$ python -q
>>> import numpy as np
>>> from numpy import linalg as LA
>>> np.set_printoptions(precision=1, suppress=True, linewidth=160)
>>> feats = np.loadtxt("out5.csv", delimiter=",")
>>> feats
array([[38., -2.,  2.,  1.,  1.,  2.,  2., -2., -2.,  0.,  2.,  2.],
       [-2., 58., -2.,  2.,  1., -2., -2., -1.,  1.,  1.,  1.,  2.],
       [ 2.,  1.,  1., -1.,  2.,  1.,  1., -1.,  0., -1., -1.,  1.],
       [-1., -2.,  1., 20.,  0., -2., -1., -1., -2.,  1.,  2., -1.],
       [ 0.,  0.,  1., -1., 42.,  0.,  0., -1.,  2., -2., -2.,  2.],
       [-2., -1., -1., -1., -1.,  2.,  0.,  2.,  1.,  0., -2., -2.],
       [-2.,  1.,  2., -2., -1., -1., 18.,  2.,  0.,  2.,  0.,  0.],
       [ 0.,  0.,  0.,  2.,  2.,  2.,  0., 18.,  1.,  0.,  0.,  2.],
       [ 2.,  0.,  1., -2.,  2., -2., -2.,  2., 60.,  0.,  0.,  0.],
       [-2., -2.,  1.,  2., -1.,  0.,  2.,  0.,  1., 59., -2.,  1.],
       [ 0.,  2.,  1., -2.,  1.,  0.,  2.,  0., -1.,  2., 42.,  0.],
       [ 0.,  2.,  1.,  2.,  2., -1.,  1., -1., -2.,  0.,  0., 62.]])
>>> W = np.array([[1, 0, 2, 3],
...     [0, 0, 3, 3],
...     [2, 2, 3, 0],
...     [3, 0, 1, 3],
...     [3, 2, 2, 0],
...     [1, 0, 3, 2],
...     [3, 0, 1, 2],
...     [0, 0, 2, 0],
...     [2, 0, 1, 3],
...     [1, 1, 0, 3],
...     [0, 3, 2, 1],
...     [3, 3, 0, 2]])
>>> coef = np.array([0, 2, 0, -2])
>>> H = np.maximum(feats @ W + coef, 0)
>>> (H > 0).astype(int)
array([[1, 1, 1, 1],
       [1, 1, 1, 1],
       [1, 1, 1, 1],
       [1, 1, 1, 1],
       [1, 1, 1, 0],
       [0, 0, 0, 0],
       [1, 1, 1, 1],
       [1, 1, 1, 1],
       [1, 1, 1, 1],
       [1, 1, 0, 1],
       [1, 1, 1, 1],
       [1, 1, 1, 1]])
>>> (H > 0).mean(axis=0)
array([0.9, 0.9, 0.8, 0.8])
>>> W2 = np.array([[-3, -2, -5], [1, -5, 5], [-2, -2, 3], [3, -1, -5]])
>>> W @ W2
array([[  2,  -9, -14],
       [  3,  -9,  -6],
       [-10, -20,   9],
       [ -2, -11, -27],
       [-11, -20,   1],
       [ -3, -10,  -6],
       [ -5, -10, -22],
       [ -4,  -4,   6],
       [  1,  -9, -22],
       [  7, -10, -15],
       [  2, -20,  16],
       [  0, -23, -10]])
>>> other = feats[0, 0] * feats[1:] - np.outer(feats[1:, 0], feats[0])
>>> other
array([[   0., 2200.,  -72.,   78.,   40.,  -72.,  -72.,  -42.,   34.,   38.,   42.,   80.],
       [   0.,   42.,   34.,  -40.,   74.,   34.,   34.,  -34.,    4.,  -38.,  -42.,   34.],
       [   0.,  -78.,   40.,  761.,    1.,  -74.,  -36.,  -40.,  -78.,   38.,   78.,  -36.],
       [   0.,    0.,   38.,  -38., 1596.,    0.,    0.,  -38.,   76.,  -76.,  -76.,   76.],
       [   0.,  -42.,  -34.,  -36.,  -36.,   80.,    4.,   72.,   34.,    0.,  -72.,  -72.],
       [   0.,   34.,   80.,  -74.,  -36.,  -34.,  688.,   72.,   -4.,   76.,    4.,    4.],
       [   0.,    0.,    0.,   76.,   76.,   76.,    0.,  684.,   38.,    0.,    0.,   76.],
       [   0.,    4.,   34.,  -78.,   74.,  -80.,  -80.,   80., 2284.,    0.,   -4.,   -4.],
       [   0.,  -80.,   42.,   78.,  -36.,    4.,   80.,   -4.,   34., 2242.,  -72.,   42.],
       [   0.,   76.,   38.,  -76.,   38.,    0.,   76.,    0.,  -38.,   76., 1596.,    0.],
       [   0.,   76.,   38.,   76.,   76.,  -38.,   38.,  -38.,  -76.,    0.,    0., 2356.]])
>>> np.flatnonzero(~other.round(6).any(axis=1))
array([], dtype=int64)
>>> np.round(feats[:, 0] / feats[0, 0], 1) + 0
array([ 1. , -0.1,  0.1,  0. ,  0. , -0.1, -0.1,  0. ,  0.1, -0.1,  0. ,  0. ])
>>> x0 = np.array([1, -2, 1, -3, 5, -2, -3, -5, -1, 5, -5, -5])
>>> h1 = np.maximum(other @ x0, 0)
>>> np.maximum(other @ x0, 0) - np.maximum(-other @ x0, 0)
array([ -4390.,    286.,  -1568.,   7866.,    132.,  -1958.,  -3838.,  -1614.,  10886.,  -7486., -11514.])
>>> A = 2 * np.eye(14) + np.eye(14, k=1)
>>> A
array([[2., 1., 0., 0., 0., 0., 0., 0., 0., 0., 0., 0., 0., 0.],
       [0., 2., 1., 0., 0., 0., 0., 0., 0., 0., 0., 0., 0., 0.],
       [0., 0., 2., 1., 0., 0., 0., 0., 0., 0., 0., 0., 0., 0.],
       [0., 0., 0., 2., 1., 0., 0., 0., 0., 0., 0., 0., 0., 0.],
       [0., 0., 0., 0., 2., 1., 0., 0., 0., 0., 0., 0., 0., 0.],
       [0., 0., 0., 0., 0., 2., 1., 0., 0., 0., 0., 0., 0., 0.],
       [0., 0., 0., 0., 0., 0., 2., 1., 0., 0., 0., 0., 0., 0.],
       [0., 0., 0., 0., 0., 0., 0., 2., 1., 0., 0., 0., 0., 0.],
       [0., 0., 0., 0., 0., 0., 0., 0., 2., 1., 0., 0., 0., 0.],
       [0., 0., 0., 0., 0., 0., 0., 0., 0., 2., 1., 0., 0., 0.],
       [0., 0., 0., 0., 0., 0., 0., 0., 0., 0., 2., 1., 0., 0.],
       [0., 0., 0., 0., 0., 0., 0., 0., 0., 0., 0., 2., 1., 0.],
       [0., 0., 0., 0., 0., 0., 0., 0., 0., 0., 0., 0., 2., 1.],
       [0., 0., 0., 0., 0., 0., 0., 0., 0., 0., 0., 0., 0., 2.]])
>>> x0 = np.array([1, 2, 0, 0, 0, 1, 2, 1, 2, 1, 1, 0, 2, 0])
>>> np.sign((A @ x0).round(6))
array([1., 1., 0., 0., 1., 1., 1., 1., 1., 1., 1., 1., 1., 0.])
>>> A @ np.eye(14)[1]
array([1., 2., 0., 0., 0., 0., 0., 0., 0., 0., 0., 0., 0., 0.])
>>> A @ x0
array([4., 4., 0., 0., 1., 4., 5., 4., 5., 3., 2., 2., 4., 0.])
>>> (A * x0).sum(axis=1)
array([4., 4., 0., 0., 1., 4., 5., 4., 5., 3., 2., 2., 4., 0.])
>>> LA.norm(A @ x0) <= LA.norm(A, 2) * LA.norm(x0) + 1e-9
np.True_
